$ python -q
>>> import numpy as np
>>> from numpy import linalg as LA
>>> np.set_printoptions(precision=2, suppress=True, linewidth=120)
>>> u = np.array([1, 2, 0, 0, 1]) + 0.5
>>> m1 = np.eye(5) - 2 * np.outer(u, u) / (u @ u)
>>> m1
array([[ 0.6 , -0.67, -0.13, -0.13, -0.4 ],
       [-0.67, -0.11, -0.22, -0.22, -0.67],
       [-0.13, -0.22,  0.96, -0.04, -0.13],
       [-0.13, -0.22, -0.04,  0.96, -0.13],
       [-0.4 , -0.67, -0.13, -0.13,  0.6 ]])
>>> # columns are unit length and at right angles
>>> Q, Rm = LA.qr(m1)
>>> np.allclose(Rm.T @ Rm, m1.T @ m1)
True
>>> w, vecs = LA.eigh(m1)
>>> LA.eigvalsh(m1 @ m1)
array([1., 1., 1., 1., 1.])
>>> Y = np.array([[0, 0, 2], [2, 0, -2], [1, 2, 2], [2, -1, 2], [1, 1, 1]])
>>> LA.matrix_rank(np.vstack([m1, Y.T]))
np.int64(5)
>>> rng = np.random.default_rng(292)
>>> labels = rng.permutation(5)
>>> labels
array([3, 1, 2, 0, 4])
>>> Y = m1[labels][:, labels]
>>> Y
array([[ 0.96, -0.22, -0.04, -0.13, -0.13],
       [-0.22, -0.11, -0.22, -0.67, -0.67],
       [-0.04, -0.22,  0.96, -0.13, -0.13],
       [-0.13, -0.67, -0.13,  0.6 , -0.4 ],
       [-0.13, -0.67, -0.13, -0.4 ,  0.6 ]])
>>> np.trace(Y)
np.float64(3.0)
>>> np.diag(Y)
array([ 0.96, -0.11,  0.96,  0.6 ,  0.6 ])
>>> np.allclose(Y, m1)
False
>>> np.sort(np.abs(LA.eigvals(Y)))
array([1., 1., 1., 1., 1.])
>>> w, vecs = LA.eigh(Y)
>>> w.sum(), np.trace(Y)
(np.float64(3.0), np.float64(3.0))
>>> (w > 1e-8).sum(), (w < -1e-8).sum()
(np.int64(4), np.int64(1))
>>> sig = 10 * 0.5 ** np.arange(4)
>>> Q, _ = LA.qr(np.array([[1.0, -1.2, -0.4, 0.8],
...     [0.3, -1.3, 0.3, -2.3],
...     [1.1, -2.1, -1.5, 0.1],
...     [-0.8, 0.5, 0.5, -0.7]]))
>>> data = rng.normal(size=(18, 4)) * sig @ Q
>>> data
array([[  4.5 ,  -3.46,  -1.88,  -6.08],
       [ -8.62,  -3.16,   8.35,   6.83],
       [ -3.77,  -1.8 ,   7.14,   3.5 ],
       [  5.42,   2.04,  -2.77,  -5.64],
       [  4.86,  -5.97,  -4.28,  -6.1 ],
       [  1.07,   0.12,  -3.04,  -1.5 ],
       [  9.98,   1.03,  -8.85, -10.88],
       [ -1.95,   0.22,   2.91,   6.53],
       [ -7.98,   5.36,   5.36,   7.61],
       [  3.42,   0.01,   8.  ,  -1.97],
       [  4.38,   7.89,  -8.05,  -1.34],
       [ -5.18,   7.22,   0.72,   6.82],
       [ 16.44,  -9.42,  -5.35, -20.12],
       [  0.97,   0.26,  -1.81,  -0.55],
       [-11.98,  -2.63,   8.22,   4.37],
       [ -6.97,   3.2 ,   5.34,  10.88],
       [  3.08,  -2.58,  -1.53,  -4.92],
       [  5.28,  -5.  ,  -2.49,  -7.04]])
>>> Y = np.c_[data[:, :1] @ np.array([[3]]), np.array([9, 4, 6, -3, -8, -5, 6, 4, 1, -1, 7, 8, 5, -9, 9, -3, 5, 7])]
>>> Y
array([[ 13.49,   9.  ],
       [-25.87,   4.  ],
       [-11.3 ,   6.  ],
       [ 16.26,  -3.  ],
       [ 14.59,  -8.  ],
       [  3.21,  -5.  ],
       [ 29.95,   6.  ],
       [ -5.86,   4.  ],
       [-23.95,   1.  ],
       [ 10.26,  -1.  ],
       [ 13.13,   7.  ],
       [-15.55,   8.  ],
       [ 49.31,   5.  ],
       [  2.92,  -9.  ],
       [-35.94,   9.  ],
       [-20.92,  -3.  ],
       [  9.24,   5.  ],
       [ 15.85,   7.  ]])
>>> LA.matrix_rank(np.c_[data, Y])
np.int64(5)
>>> LA.matrix_rank(Y)
np.int64(2)
